>>> import numpy as np
>>> from numpy import linalg as LA
>>> np.set_printoptions(precision=4, suppress=True, linewidth=100, floatmode="fixed")
>>> def rnd(a):
...     return np.round(a, 4) + 0
... 
>>> W0 = np.array([[8.0, 1.0, -5.0, 8.0],
...     [0.0, 1.0, 0.0, -2.0],
...     [0.0, -1.0, -2.0, -2.0],
...     [0.0, -2.0, 0.0, -1.0]])
>>> x = np.array([-1, 3, 3, 1])
>>> y = W0 @ x
>>> y
array([-12.0000,   1.0000, -11.0000,  -7.0000])
>>> rnd(LA.solve(W0, W0[:, 0]))
array([1.0000, 0.0000, 0.0000, 0.0000])
>>> rnd(LA.solve(W0, 4 * y))
array([-4.0000, 12.0000, 12.0000,  4.0000])
>>> print(rnd(LA.solve(W0, y + W0[:, 2])))
[-1.0000  3.0000  4.0000  1.0000]
>>> rnd(LA.solve(W0.T, W0[1]))
array([0.0000, 1.0000, 0.0000, 0.0000])
>>> W = np.array([[-3, 0, -3, 0, -1, 1],
...     [0, 3, -3, 0, -2, -3],
...     [1, 2, 2, 2, -2, 1],
...     [0, 1, 2, 0, 3, -3]])
>>> coef = np.array([3, 1, -1, 2, 2, 2])
>>> act = np.maximum(W0 @ W + coef, 0)
>>> print((act > 0).astype(int))
[[0 1 0 0 1 0]
 [1 1 0 1 0 1]
 [1 0 0 0 1 1]
 [1 0 1 1 1 1]]
>>> print((act > 0).mean(axis=0))
[0.7500 0.5000 0.2500 0.5000 0.7500 0.7500]
>>> basis = np.array([[-4, -6, 0],
...     [0, 7, -6],
...     [0, -4, 7],
...     [2, -1, -9],
...     [-8, -2, 1],
...     [5, 4, 4]])
>>> print((act @ basis).round(6).argmax(axis=1))
[2 0 2 2]
>>> act @ basis
array([[-208.0000,  -38.0000,   14.0000],
       [  17.0000,   14.0000,  -10.0000],
       [  25.0000,   26.0000,   38.0000],
       [  23.0000,    6.0000,   50.0000]])
>>> E = np.loadtxt("test5.csv", delimiter=",")
>>> print(E)
[[0.0000 0.0000 0.0000 0.0000 0.0000 0.0000 0.0000]
 [2.0000 0.0000 0.0000 0.0000 0.0000 0.0000 0.0000]
 [0.0000 0.0000 0.0000 0.0000 0.0000 0.0000 2.0000]
 [0.0000 0.0000 0.0000 0.0000 0.0000 2.0000 0.0000]
 [0.0000 0.0000 0.0000 1.0000 0.0000 0.0000 0.0000]
 [0.0000 0.0000 1.0000 0.0000 0.0000 0.0000 0.0000]
 [0.0000 0.0000 0.0000 0.0000 2.0000 0.0000 0.0000]]
>>> Uu, sigma, Vt = LA.svd(E)
>>> vecs = Vt[:(sigma > 1e-8).sum()]
>>> rng = np.random.default_rng(18)
>>> x = E[6] + 5 * E[0] + rng.integers(2) * np.eye(7)[1]
>>> x
array([0.0000, 1.0000, 0.0000, 0.0000, 2.0000, 0.0000, 0.0000])
>>> LA.matrix_rank(np.vstack([E, x]))
np.int64(7)
>>> print(np.allclose(vecs.T @ vecs @ x, x))
False
>>> vecs.T @ vecs
array([[1.0000, 0.0000, 0.0000, 0.0000, 0.0000, 0.0000, 0.0000],
       [0.0000, 0.0000, 0.0000, 0.0000, 0.0000, 0.0000, 0.0000],
       [0.0000, 0.0000, 1.0000, 0.0000, 0.0000, 0.0000, 0.0000],
       [0.0000, 0.0000, 0.0000, 1.0000, 0.0000, 0.0000, 0.0000],
       [0.0000, 0.0000, 0.0000, 0.0000, 1.0000, 0.0000, 0.0000],
       [0.0000, 0.0000, 0.0000, 0.0000, 0.0000, 1.0000, 0.0000],
       [0.0000, 0.0000, 0.0000, 0.0000, 0.0000, 0.0000, 1.0000]])
>>> Uu, sigma, Vt = LA.svd(E)
>>> sigma
array([2.0000, 2.0000, 2.0000, 2.0000, 1.0000, 1.0000, 0.0000])
>>> other = Uu[:, :6] @ np.diag(sigma[:6]) @ Vt[:6]
>>> rnd(LA.norm(E - other, 2)), sigma[6]
(np.float64(0.0), np.float64(0.0))
>>> rnd(LA.norm(E - other) / LA.norm(E))
np.float64(0.0)
>>> other
array([[0.0000, 0.0000, 0.0000, 0.0000, 0.0000, 0.0000, 0.0000],
       [2.0000, 0.0000, 0.0000, 0.0000, 0.0000, 0.0000, 0.0000],
       [0.0000, 0.0000, 0.0000, 0.0000, 0.0000, 0.0000, 2.0000],
       [0.0000, 0.0000, 0.0000, 0.0000, 0.0000, 2.0000, 0.0000],
       [0.0000, 0.0000, 0.0000, 1.0000, 0.0000, 0.0000, 0.0000],
       [0.0000, 0.0000, 1.0000, 0.0000, 0.0000, 0.0000, 0.0000],
       [0.0000, 0.0000, 0.0000, 0.0000, 2.0000, 0.0000, 0.0000]])
>>> LA.matrix_rank(E, rtol=0.05)
np.int64(6)
>>> LA.matrix_rank(other)
np.int64(6)
>>> A = np.loadtxt("data.csv", delimiter=",")
>>> A
array([[1.0000, 3.0000, 3.0000, 0.0000, 3.0000, 3.0000],
       [4.0000, 5.0000, 5.0000, 1.0000, 0.0000, 1.0000],
       [1.0000, 4.0000, 3.0000, 4.0000, 1.0000, 2.0000],
       [2.0000, 5.0000, 5.0000, 4.0000, 1.0000, 1.0000],
       [1.0000, 3.0000, 1.0000, 0.0000, 5.0000, 2.0000],
       [4.0000, 0.0000, 3.0000, 1.0000, 3.0000, 5.0000],
       [0.0000, 1.0000, 5.0000, 2.0000, 0.0000, 1.0000],
       [3.0000, 0.0000, 2.0000, 0.0000, 5.0000, 4.0000],
       [2.0000, 4.0000, 2.0000, 4.0000, 3.0000, 2.0000],
       [2.0000, 2.0000, 5.0000, 5.0000, 5.0000, 0.0000],
       [2.0000, 4.0000, 2.0000, 2.0000, 2.0000, 1.0000]])
>>> x = np.array([8, -7, 7, 5, 7, 2])
>>> y = A @ x
>>> coef, lr = np.zeros(6), 1 / LA.norm(A, 2) ** 2
>>> for i in range(25):
...     coef -= lr * A.T @ (A @ coef - y)
...     if i % 5 == 0: print(i, round(LA.norm(A @ coef - y), 4))
... 
0 66.2872
5 41.5969
10 29.9008
15 22.7588
20 17.8189
>>> rnd(LA.cond(A))
np.float64(7.0023)
>>> rnd(coef)
array([ 5.3402, -4.8836,  6.4919,  4.0699,  6.8818,  3.8298])
>>> feats = np.load("layer7.npy")
>>> feats
array([[  0,  -3,  -2,   0,  -3,   0,   5,   0,   0,   1,   0],
       [  2,  -2,  -1,   0,   3,   2, -10,  -1,   1,  -2,  -2],
       [  2,   2,  -3,  -1,   0,  -3,   0,   2,  -3,   0,  -1],
       [ -1,  -2,   1,   1,   2,   3,  15,   2,  -2,   3,   2],
       [  0,   0,  -1,   3,   3,   2,  10,   2,   1,   2,   2],
       [ -2,  -3,  -2,   1,   0,  -1,   5,  -2,  -1,   1,   2],
       [  1,   3,   2,   1,   2,   0,   5,   2,  -1,   1,   2],
       [  0,   3,  -2,   3,   0,   3,   5,   3,   3,   1,  -3],
       [  2,  -3,   3,   3,   2,   0, -15,   1,   0,  -3,  -1]])
>>> other = feats / LA.norm(feats, axis=1, keepdims=True)
>>> gram = other @ other.T
>>> rnd(np.degrees(np.arccos(np.clip(gram[7, 8], -1, 1))))
np.float64(121.1296)
>>> (np.abs(gram) > 0.9).astype(int)
array([[1, 0, 0, 0, 0, 0, 0, 0, 0],
       [0, 1, 0, 0, 0, 0, 0, 0, 0],
       [0, 0, 1, 0, 0, 0, 0, 0, 0],
       [0, 0, 0, 1, 1, 0, 0, 0, 0],
       [0, 0, 0, 1, 1, 0, 0, 0, 0],
       [0, 0, 0, 0, 0, 1, 0, 0, 0],
       [0, 0, 0, 0, 0, 0, 1, 0, 0],
       [0, 0, 0, 0, 0, 0, 0, 1, 0],
       [0, 0, 0, 0, 0, 0, 0, 0, 1]])
>>> rnd(gram[7])
array([ 0.3307, -0.4179,  0.0000,  0.5084,  0.6736,  0.0891,  0.4603,  1.0000, -0.5170])
>>> (gram - 2 * np.eye(9)).round(6).argmax(axis=1)
array([5, 8, 6, 4, 3, 0, 4, 4, 1])
>>> W = np.array([[0, -1],
...     [1, 0],
...     [1, -2],
...     [0, 1],
...     [2, 3],
...     [0, 1],
...     [1, 1],
...     [-1, -1],
...     [2, 3],
...     [0, -3],
...     [2, -1]])
>>> coef = np.array([3, 3])
>>> act = np.maximum(feats @ W + coef, 0)
>>> print(rnd((act > 0).mean(axis=0)))
[0.5556 0.5556]
>>> LA.matrix_rank(act)
np.int64(2)
>>> (act > 0).astype(int)
array([[0, 0],
       [0, 1],
       [0, 0],
       [1, 1],
       [1, 1],
       [1, 1],
       [1, 0],
       [1, 1],
       [0, 0]])
>>> basis = np.array([[1, 6], [7, 2]])
>>> (act @ basis).round(6).argmax(axis=1)
array([0, 0, 0, 1, 0, 0, 1, 0, 0])
>>> W @ basis
array([[ -7,  -2],
       [  1,   6],
       [-13,   2],
       [  7,   2],
       [ 23,  18],
       [  7,   2],
       [  8,   8],
       [ -8,  -8],
       [ 23,  18],
       [-21,  -6],
       [ -5,  10]])
>>> feats - feats[0]
array([[  0,   0,   0,   0,   0,   0,   0,   0,   0,   0,   0],
       [  2,   1,   1,   0,   6,   2, -15,  -1,   1,  -3,  -2],
       [  2,   5,  -1,  -1,   3,  -3,  -5,   2,  -3,  -1,  -1],
       [ -1,   1,   3,   1,   5,   3,  10,   2,  -2,   2,   2],
       [  0,   3,   1,   3,   6,   2,   5,   2,   1,   1,   2],
       [ -2,   0,   0,   1,   3,  -1,   0,  -2,  -1,   0,   2],
       [  1,   6,   4,   1,   5,   0,   0,   2,  -1,   0,   2],
       [  0,   6,   0,   3,   3,   3,   0,   3,   3,   0,  -3],
       [  2,   0,   5,   3,   5,   0, -20,   1,   0,  -4,  -1]])
>>> rnd(LA.norm(feats))
np.float64(32.9545)
>>> np.count_nonzero(feats)
np.int64(81)
>>> F = np.loadtxt("mat.csv", delimiter=",")
>>> F
array([[ 0.4257,  0.2618, -0.3528,  0.9792, -0.1821, -0.4513],
       [-0.0395, -0.3426,  0.0752, -0.5630,  0.3054,  0.0733],
       [ 0.8626,  0.8877,  0.0885,  2.9989,  0.2076, -0.9343],
       [-1.7708, -1.5600, -0.0526, -4.6049, -0.2861,  1.0852],
       [-1.4535, -1.0497, -0.4256, -3.1321, -0.2831,  0.8290],
       [ 0.0896, -0.1540, -0.0592, -0.0898,  0.1578, -0.3251],
       [ 0.3327,  0.6901,  0.3759,  0.7104, -0.4164, -0.2909],
       [ 1.6744,  1.8667,  0.0861,  3.3814,  0.0996, -1.2479],
       [ 1.3109,  0.8347, -0.0484,  2.8713,  0.1422, -0.8255],
       [-0.6060, -0.5911, -0.0507, -2.2110, -0.1250,  0.5058],
       [ 0.9636,  0.9916,  0.7203,  1.8310, -0.3092, -0.7950],
       [-0.1671, -0.2804, -0.1707, -0.3545, -0.3152,  0.8114],
       [-0.7644, -1.0321,  0.0851, -2.2437,  0.2225,  0.5870],
       [-0.7053, -0.9395, -0.2231, -2.7983,  0.2029,  1.1388],
       [-1.4111, -0.9406, -0.2273, -3.5498,  0.1144,  1.5580],
       [ 1.1087,  1.4969,  0.0054,  3.3070,  0.3632, -1.1263],
       [-0.7581, -0.2102, -0.0644, -1.1178,  0.1669,  0.7576],
       [ 0.9246,  0.4773, -0.5184,  1.9653,  0.0484, -0.4467],
       [ 0.8908,  1.0989,  0.0363,  2.3565,  0.1453, -0.8329],
       [ 0.9997,  0.1811, -0.0247,  1.6232,  0.0983, -0.1710],
       [-1.2632, -1.4223, -0.2902, -4.5368, -0.0278,  1.3949],
       [-0.8314, -0.3183,  0.0136, -1.6391,  0.2274,  0.4324],
       [-1.9269, -1.7045,  0.4066, -6.3925,  0.0736,  2.8094],
       [ 0.2383, -0.1683, -0.3704, -0.8666,  0.3538,  0.2638],
       [ 1.3691,  0.8012, -0.0732,  2.6938, -0.2728, -1.0090],
       [ 0.6172,  0.2616,  0.3336,  0.5498, -0.1469, -0.1775],
       [-0.4557, -0.7255,  0.0569, -1.5481, -0.1908,  0.0862],
       [ 1.1879,  0.5261,  0.2117,  2.4150, -0.1317,  0.0413],
       [-0.0907, -0.7486,  0.0978, -1.7217, -0.0324,  0.8720],
       [-0.7359, -0.2804, -0.3242, -2.0522,  0.4374,  0.4691],
       [-1.1605, -1.9270,  0.4928, -4.8638,  0.2185,  1.9636],
       [-0.0528, -0.0600,  0.1502,  1.3375, -0.4743,  0.2863],
       [-1.6993, -1.9629,  0.0962, -5.1846,  0.2312,  1.7855],
       [ 1.5817,  1.9624, -0.0511,  5.2769,  0.5545, -2.2231]])
>>> Xc = F - F.mean(axis=0)
>>> Uu, sigma, Vt = LA.svd(Xc, full_matrices=False)
>>> rnd(sigma ** 2 / (sigma ** 2).sum())
array([0.9677, 0.0109, 0.0068, 0.0059, 0.0053, 0.0034])
>>> LA.matrix_rank(Xc)
np.int64(6)
>>> (np.sign(Uu[:, 0]) == np.sign(Uu[0, 0])).astype(int)
array([1, 0, 1, 0, 0, 1, 1, 1, 1, 0, 1, 0, 0, 0, 0, 1, 0, 1, 1, 1, 0, 0, 0, 0, 1, 1, 0, 1, 0, 0, 0,
       1, 0, 1])
>>> rnd((sigma ** 2).sum() ** 2 / (sigma ** 4).sum())
np.float64(1.0676)
>>> np.searchsorted(np.cumsum(sigma ** 2) / (sigma ** 2).sum(), 0.9) + 1
np.int64(1)
>>> rnd(Vt[0] * np.sign(Vt[0, np.abs(Vt[0]).argmax()]))
array([ 0.3009,  0.2954,  0.0023,  0.8571,  0.0030, -0.2961])
>>> basis = F[[28, 30]].astype(float)
>>> for _ in range(3):
...     z = LA.norm(F[:, None] - basis, axis=-1).argmin(axis=1)
...     basis = np.array([F[z == j].mean(axis=0) for j in range(2)])
... 
>>> z
array([0, 0, 0, 1, 1, 0, 0, 0, 0, 1, 0, 0, 1, 1, 1, 0, 0, 0, 0, 0, 1, 1, 1, 0, 0, 0, 0, 0, 1, 1, 1,
       0, 1, 0])
>>> np.abs(basis[1] - basis[0]).argmax()
np.int64(3)
>>> np.bincount(z)
array([21, 13])
>>> rnd(basis[1] - basis[0])
array([-1.7332, -1.6087, -0.0503, -4.8732,  0.0652,  1.5935])
>>> rnd(basis)
array([[ 0.6240,  0.4951,  0.0194,  1.4170,  0.0097, -0.4065],
       [-1.1092, -1.1136, -0.0309, -3.4562,  0.0749,  1.1870]])
>>> z = F[:, 4] > np.median(F[:, 4])
>>> f = F[z].mean(axis=0) - F[~z].mean(axis=0)
>>> ((F - F.mean(axis=0)) @ f > 0).astype(int)
array([1, 1, 1, 0, 0, 1, 1, 1, 1, 0, 1, 0, 0, 0, 0, 1, 0, 1, 1, 1, 0, 0, 0, 0, 1, 1, 0, 1, 0, 0, 0,
       1, 0, 1])
>>> print(z.astype(int))
[0 1 1 0 0 1 0 1 1 0 0 0 1 1 1 1 1 0 1 0 0 1 0 1 0 0 0 0 0 1 1 0 1 1]
>>> np.argsort(-np.abs(f).round(6), kind="stable")
array([4, 3, 5, 1, 2, 0])
>>> gram = F.T @ F
>>> print(rnd(LA.svd(F, compute_uv=False) ** 2))
[389.4902   4.4572   2.8977   2.4687   2.1029   1.3870]
>>> rnd(LA.eigvalsh(gram)[::-1])
array([389.4902,   4.4572,   2.8977,   2.4687,   2.1029,   1.3870])
>>> LA.matrix_rank(gram)
np.int64(6)
>>> rnd(np.diag(gram))
array([ 36.8839,  35.8190,   2.3541, 287.5627,   2.2260,  37.9580])
>>> np.abs(F).max()
np.float64(6.3925)
>>> print(rnd(LA.norm(F)))
20.07
>>> print(F.shape)
(34, 6)
>>> X = np.load("case5.npy")
>>> X
array([[-2,  4, -4,  0,  3,  0,  0,  0,  0,  0, -2,  3],
       [ 0,  1,  3,  0,  0,  0,  0,  0,  0,  0,  1, -2],
       [-4, -3, -1,  0, -3,  0,  0,  0,  0,  0,  3,  2],
       [ 0,  0,  0,  5,  0,  4,  2, -4,  0, -4,  0,  0],
       [ 1,  2,  1,  0, -1,  0,  0,  0,  0,  0,  1,  1],
       [ 0,  0,  0,  2,  0,  4,  3, -2, -4,  5,  0,  0],
       [ 0,  0,  0,  4,  0,  3,  2,  0,  5, -2,  0,  0],
       [ 0,  0,  0, -3,  0, -2, -3,  0, -2, -5,  0,  0],
       [ 0,  0,  0,  0,  0,  0,  3,  3,  1,  3,  0,  0],
       [ 0,  0,  0,  3,  0, -2, -1, -5,  5, -1,  0,  0],
       [ 5, -1,  5,  0,  1,  0,  0,  0,  0,  0,  1,  5],
       [ 3,  3,  0,  0, -2,  0,  0,  0,  0,  0,  3,  2]])
>>> other = X / np.sqrt((X ** 2).mean(axis=1, keepdims=True))
>>> rnd(other[10])
array([ 1.9612, -0.3922,  1.9612,  0.0000,  0.3922,  0.0000,  0.0000,  0.0000,  0.0000,  0.0000,
        0.3922,  1.9612])
